In [1]: import numpy as np

In [2]: import numpy.linalg as la

In [3]: np.set_printoptions(precision=3, suppress=True, linewidth=100)

In [4]: def tidy(a):
   ...:     return np.round(a, 3) + 0
   ...: 

In [5]: rng = np.random.default_rng(5367)

In [6]: data = np.eye(9, dtype=int)[rng.permutation(9)] * np.array([0, 2, 2, -2, -1, 0, -1, -2, -2])

In [7]: data
Out[7]: 
array([[ 0,  0,  0,  0,  0,  0,  0, -2,  0],
       [ 0,  0,  0,  0,  0,  0,  0,  0,  0],
       [ 0,  2,  0,  0,  0,  0,  0,  0,  0],
       [ 0,  0,  0, -2,  0,  0,  0,  0,  0],
       [ 0,  0,  0,  0, -1,  0,  0,  0,  0],
       [ 0,  0,  0,  0,  0,  0,  0,  0,  0],
       [ 0,  0,  0,  0,  0,  0, -1,  0,  0],
       [ 0,  0,  2,  0,  0,  0,  0,  0,  0],
       [ 0,  0,  0,  0,  0,  0,  0,  0, -2]])

In [8]: U, sv, VT = la.svd(data)

In [9]: V = VT[:(sv > 1e-8).sum()]

In [10]: x0 = data[6] + 4 * data[4] + rng.integers(2) * np.eye(9)[8]

In [11]: print(x0)
[ 0.  0.  0.  0. -4.  0. -1.  0.  0.]

In [12]: V.T @ V
Out[12]: 
array([[0., 0., 0., 0., 0., 0., 0., 0., 0.],
       [0., 1., 0., 0., 0., 0., 0., 0., 0.],
       [0., 0., 1., 0., 0., 0., 0., 0., 0.],
       [0., 0., 0., 1., 0., 0., 0., 0., 0.],
       [0., 0., 0., 0., 1., 0., 0., 0., 0.],
       [0., 0., 0., 0., 0., 0., 0., 0., 0.],
       [0., 0., 0., 0., 0., 0., 1., 0., 0.],
       [0., 0., 0., 0., 0., 0., 0., 1., 0.],
       [0., 0., 0., 0., 0., 0., 0., 0., 1.]])

In [13]: print(tidy(la.norm(x0 - V.T @ V @ x0)))
0.0

In [14]: print(np.allclose(V.T @ V @ x0, x0))
True

In [15]: np.diag(V.T @ V)
Out[15]: array([0., 1., 1., 1., 1., 0., 1., 1., 1.])
